$ python -q
>>> import numpy as np
>>> np.set_printoptions(precision=1, suppress=True, linewidth=100)
>>> W0 = np.load("layer3.npy")
>>> print(W0)
[[1.  0.  0.  0.  0. ]
 [0.  1.  0.  0.  0. ]
 [0.  0.  0.3 0.3 0.3]
 [0.2 0.2 0.  0.2 0.2]
 [0.  0.  0.5 0.  0.5]]
>>> r0 = np.array([-1, 0, 2, 0, -1])
>>> other = W0 + np.outer(r0, np.eye(5)[2])
>>> print(np.linalg.matrix_rank(other - W0))
1
>>> print(other)
[[ 1.   0.  -1.   0.   0. ]
 [ 0.   1.   0.   0.   0. ]
 [ 0.   0.   2.3  0.3  0.3]
 [ 0.2  0.2  0.   0.2  0.2]
 [ 0.   0.  -0.5  0.   0.5]]
>>> print(np.allclose(W0, W0.T))
False
>>> print(np.allclose(W0 @ W0.T, W0.T @ W0))
False
>>> print(np.linalg.matrix_power(W0, 4))
[[1.  0.  0.  0.  0. ]
 [0.  1.  0.  0.  0. ]
 [0.2 0.2 0.3 0.1 0.3]
 [0.3 0.3 0.1 0.1 0.1]
 [0.1 0.1 0.3 0.2 0.4]]
>>> print(W0 @ W0)
[[1.  0.  0.  0.  0. ]
 [0.  1.  0.  0.  0. ]
 [0.1 0.1 0.3 0.2 0.4]
 [0.3 0.3 0.1 0.1 0.2]
 [0.  0.  0.4 0.2 0.4]]
>>> print(np.linalg.matrix_power(W0, 2))
[[1.  0.  0.  0.  0. ]
 [0.  1.  0.  0.  0. ]
 [0.1 0.1 0.3 0.2 0.4]
 [0.3 0.3 0.1 0.1 0.2]
 [0.  0.  0.4 0.2 0.4]]
>>> print(W0.sum(axis=1))
[1. 1. 1. 1. 1.]
>>> p = np.eye(5)[2]
>>> for _ in range(6):
...     p = p @ W0
...     print(p.round(1))
... 
[0.  0.  0.3 0.3 0.3]
[0.1 0.1 0.3 0.2 0.4]
[0.1 0.1 0.3 0.1 0.3]
[0.2 0.2 0.3 0.1 0.3]
[0.2 0.2 0.2 0.1 0.3]
[0.2 0.2 0.2 0.1 0.2]
>>> rng = np.random.default_rng(383714)
>>> z = rng.permutation(5)
>>> other = W0[:, z] * rng.choice([-1, 1], 5)
>>> print(other)
[[ 0.   0.  -0.  -0.  -1. ]
 [ 1.   0.  -0.  -0.  -0. ]
 [ 0.   0.3 -0.3 -0.3 -0. ]
 [ 0.2  0.2 -0.2 -0.  -0.2]
 [ 0.   0.  -0.5 -0.5 -0. ]]
>>> U, _, VT = np.linalg.svd(W0.T @ other)
>>> print(np.round(U @ VT, 1) + 0)
[[ 0.  0.  0.  0. -1.]
 [ 1.  0.  0.  0.  0.]
 [ 0.  0.  0. -1.  0.]
 [ 0.  1.  0.  0.  0.]
 [ 0.  0. -1.  0.  0.]]
>>> print(np.round(np.linalg.lstsq(W0, other)[0], 1) + 0)
[[ 0.  0.  0.  0. -1.]
 [ 1.  0.  0.  0.  0.]
 [ 0.  0.  0. -1.  0.]
 [ 0.  1.  0.  0.  0.]
 [ 0.  0. -1.  0.  0.]]
